% ipython --no-banner

In [1]: import numpy as np

In [2]: from numpy import linalg as LA

In [3]: np.set_printoptions(precision=2, suppress=True, linewidth=100, legacy="1.25")

In [4]: feats = np.array([[0, 0, 2, 0], [2, -4, -2, -1], [0, -4, 0, -1], [1, 8, 0, 2]])

In [5]: feats
Out[5]: 
array([[ 0,  0,  2,  0],
       [ 2, -4, -2, -1],
       [ 0, -4,  0, -1],
       [ 1,  8,  0,  2]])

In [6]: # column 1 is much longer than the rest

In [7]: round(LA.det(feats[::-1]), 2)
Out[7]: -0.0

In [8]: np.einsum("ij,ji->", feats, feats)
Out[8]: 20

In [9]: round(float(LA.eigvals(feats).sum().real), 2)
Out[9]: -2.0

In [10]: np.round(np.poly(feats), 2) + 0
Out[10]: array([ 1.,  2., -8., 18.,  0.])

In [11]: ang = np.radians(97)

In [12]: Rm = np.eye(4)

In [13]: Rm[0, 0] = Rm[3, 3] = np.cos(ang)

In [14]: Rm[0, 3], Rm[3, 0] = -np.sin(ang), np.sin(ang)

In [15]: Rm
Out[15]: 
array([[-0.12,  0.  ,  0.  , -0.99],
       [ 0.  ,  1.  ,  0.  ,  0.  ],
       [ 0.  ,  0.  ,  1.  ,  0.  ],
       [ 0.99,  0.  ,  0.  , -0.12]])

In [16]: A2 = feats @ Rm.T

In [17]: np.allclose(LA.norm(feats, axis=1), LA.norm(A2, axis=1))
Out[17]: True

In [18]: np.abs(A2 - feats).max(axis=0)
Out[18]: array([3.11, 0.  , 0.  , 3.11])

In [19]: rng = np.random.default_rng(38)

In [20]: labels = rng.permutation(4)

In [21]: labels
Out[21]: array([3, 0, 1, 2])

In [22]: A2 = feats[labels][:, labels]

In [23]: A2
Out[23]: 
array([[ 2,  1,  8,  0],
       [ 0,  0,  0,  2],
       [-1,  2, -4, -2],
       [-1,  0, -4,  0]])

In [24]: np.allclose(A2, feats)
Out[24]: False

In [25]: np.trace(A2)
Out[25]: -2

In [26]: A2 = feats + rng.integers(-2, 3, (4, 3)) @ rng.integers(-2, 3, (3, 4))

In [27]: A2
Out[27]: 
array([[-2, -1,  5,  1],
       [ 6, -7, -6, -3],
       [ 4, -6,  2,  5],
       [-1, 12, -3, -2]])

In [28]: LA.matrix_rank(A2 - feats, tol=1e-8)
Out[28]: 3

In [29]: A2 - feats
Out[29]: 
array([[-2, -1,  3,  1],
       [ 4, -3, -4, -2],
       [ 4, -2,  2,  6],
       [-2,  4, -3, -4]])

In [30]: hat = np.triu(np.array([[7, 8, 0, 2], [5, 1, 6, 4], [3, 2, 0, 7], [2, 0, 4, 5]]), 1) + np.eye(4)

In [31]: A2 = hat @ feats @ LA.inv(hat)

In [32]: np.trace(A2), np.trace(feats)
Out[32]: (-2.0, -2)

In [33]: hat @ feats - feats @ hat
Out[33]: 
array([[ 18., -16., -16., -18.],
       [  4.,  -8.,  24.,  28.],
       [  7.,  56.,  24.,  30.],
       [  0.,  -8., -48., -34.]])

In [34]: A2
Out[34]: 
array([[   18.,  -160.,   946., -6022.],
       [    6.,   -44.,   262., -1669.],
       [    7.,    -4.,    24.,  -153.],
       [    1.,     0.,     0.,     0.]])

In [35]: LA.matrix_rank(A2)
Out[35]: 3

In [36]: np.round(np.poly(A2), 2) + 0
Out[36]: array([ 1.,  2., -8., 18.,  0.])

In [37]: F = np.load("out15.npy")

In [38]: F
Out[38]: 
array([[ 297,   63,    9, -100,  163,   89],
       [  63,  149,    9,  -55,  -38,   -8],
       [   9,    9,  215,  -16,  -46, -120],
       [-100,  -55,  -16,  121,  -48,  -50],
       [ 163,  -38,  -46,  -48,  182,  108],
       [  89,   -8, -120,  -50,  108,  232]])

In [39]: A2 = F / LA.norm(F, axis=1, keepdims=True)

In [40]: C2 = A2 @ A2.T

In [41]: np.argwhere(np.triu(np.abs(C2) > 0.95, 1))
Out[41]: array([], shape=(0, 2), dtype=int64)

In [42]: t3 = np.stack([F, 5 * F, F[::-1]])

In [43]: t3.sum(axis=0)
Out[43]: 
array([[1871,  370,  -66, -650, 1086,  766],
       [ 541,  856,    8, -378,  -46,   60],
       [ -46,   -1, 1274,   25, -324, -770],
       [-591, -321,  119,  710, -334, -420],
       [1041,  -79, -267, -343, 1054,  640],
       [ 831,   15, -711, -400,  811, 1481]])

In [44]: t3.shape
Out[44]: (3, 6, 6)

In [45]: C2 = F.T @ F

In [46]: LA.svd(F, compute_uv=False) ** 2
Out[46]: array([289978.13,  97581.93,  31471.83,   8703.19,   2823.61,    453.32])

In [47]: LA.matrix_rank(C2)
Out[47]: 6

In [48]: np.diag(C2)
Out[48]: array([136749,  30784,  63159,  32726,  77221,  90373])

In [49]: x = np.ones(6)

In [50]: for _ in range(6):
    ...:     x = F @ x
    ...:     x /= LA.norm(x)
    ...:     print(round(x @ F @ x, 2))
    ...: 
505.71
529.85
535.57
537.51
538.16
538.38

In [51]: x
Out[51]: array([ 0.64,  0.08, -0.2 , -0.27,  0.49,  0.47])

In [52]: round(LA.eigvalsh(F)[-1], 2)
Out[52]: 538.5

In [53]: f = np.array([-1, -2, -3, 2, -3, -2])

In [54]: A2 = F + np.outer(f, np.eye(6)[1])

In [55]: A2
Out[55]: 
array([[ 297.,   62.,    9., -100.,  163.,   89.],
       [  63.,  147.,    9.,  -55.,  -38.,   -8.],
       [   9.,    6.,  215.,  -16.,  -46., -120.],
       [-100.,  -53.,  -16.,  121.,  -48.,  -50.],
       [ 163.,  -41.,  -46.,  -48.,  182.,  108.],
       [  89.,  -10., -120.,  -50.,  108.,  232.]])

In [56]: round(float(LA.det(A2) / LA.det(F)), 2), round(1 + LA.solve(F, f)[1], 2)
Out[56]: (0.94, 0.94)

In [57]: arr = np.load("data.npy")

In [58]: arr
Out[58]: 
array([[ 1.21, -0.5 , -0.1 ,  0.2 ,  0.3 ],
       [ 2.64, -1.  , -1.2 , -1.  ,  0.  ],
       [ 1.59, -0.5 ,  0.3 , -1.1 , -0.3 ],
       [-0.94,  0.2 , -0.7 , -0.8 ,  0.3 ],
       [-3.33,  1.1 , -0.1 , -1.6 , -0.3 ],
       [ 4.03, -1.4 , -0.1 ,  0.  , -0.9 ],
       [ 2.37, -0.7 ,  0.  ,  0.  , -1.8 ],
       [ 3.09, -0.9 , -0.4 ,  0.  , -1.2 ],
       [-3.88,  1.3 , -0.5 , -0.1 , -0.7 ],
       [ 1.38, -0.5 , -0.4 , -1.2 , -0.2 ],
       [ 0.65, -0.3 ,  1.  ,  0.7 , -2.6 ],
       [ 1.72, -0.6 ,  0.5 ,  0.5 ,  1.  ],
       [-8.58,  2.8 ,  1.4 ,  1.4 , -0.7 ],
       [ 0.97, -0.3 ,  0.9 ,  0.7 , -0.3 ],
       [-7.3 ,  2.4 , -1.4 ,  0.8 , -1.4 ],
       [ 3.91, -1.5 ,  0.8 ,  1.1 ,  0.2 ],
       [ 0.59, -0.1 ,  0.6 ,  0.5 ,  0.2 ],
       [ 0.16,  0.  , -1.4 , -0.1 , -0.2 ],
       [ 1.49, -0.3 , -1.  ,  1.4 ,  0.3 ],
       [-1.11,  0.5 ,  0.1 ,  0.6 ,  0.9 ],
       [ 0.16,  0.  ,  0.9 ,  0.8 ,  2.9 ],
       [ 0.32, -0.1 ,  2.1 , -0.3 , -0.3 ],
       [-2.9 ,  0.9 ,  0.5 ,  0.4 ,  1.2 ],
       [-0.08,  0.  , -1.7 , -0.8 ,  0.2 ],
       [-6.57,  2.3 , -1.  , -1.1 , -0.8 ],
       [ 2.  , -0.6 , -0.9 ,  0.  ,  1.8 ],
       [-2.24,  0.8 ,  1.2 ,  0.4 , -0.9 ],
       [-2.57,  1.  , -0.9 ,  1.1 , -1.1 ]])

In [59]: A2 = np.c_[arr[:, :2] @ np.array([[1, 2], [1, 1]]), np.array([3, -4, -9, 2, 6, -6, -4, -6, -2, -2, -2, 7, -5, -6, -6, 0, 1, -7, -8, -8, 7, 9, 6, 7, 5, -8, -3, 8])]

In [60]: A2
Out[60]: 
array([[  0.71,   1.92,   3.  ],
       [  1.64,   4.28,  -4.  ],
       [  1.09,   2.68,  -9.  ],
       [ -0.74,  -1.68,   2.  ],
       [ -2.23,  -5.56,   6.  ],
       [  2.63,   6.66,  -6.  ],
       [  1.67,   4.04,  -4.  ],
       [  2.19,   5.28,  -6.  ],
       [ -2.58,  -6.46,  -2.  ],
       [  0.88,   2.26,  -2.  ],
       [  0.35,   1.  ,  -2.  ],
       [  1.12,   2.84,   7.  ],
       [ -5.78, -14.36,  -5.  ],
       [  0.67,   1.64,  -6.  ],
       [ -4.9 , -12.2 ,  -6.  ],
       [  2.41,   6.32,   0.  ],
       [  0.49,   1.08,   1.  ],
       [  0.16,   0.32,  -7.  ],
       [  1.19,   2.68,  -8.  ],
       [ -0.61,  -1.72,  -8.  ],
       [  0.16,   0.32,   7.  ],
       [  0.22,   0.54,   9.  ],
       [ -2.  ,  -4.9 ,   6.  ],
       [ -0.08,  -0.16,   7.  ],
       [ -4.27, -10.84,   5.  ],
       [  1.4 ,   3.4 ,  -8.  ],
       [ -1.44,  -3.68,  -3.  ],
       [ -1.57,  -4.14,   8.  ]])

In [61]: LA.norm(LA.qr(arr)[0].T @ A2, axis=0) ** 2 / ((A2 ** 2).sum(axis=0) + 1e-12)
Out[61]: array([1.  , 1.  , 0.21])

In [62]: LA.matrix_rank(np.c_[arr, A2])
Out[62]: 6
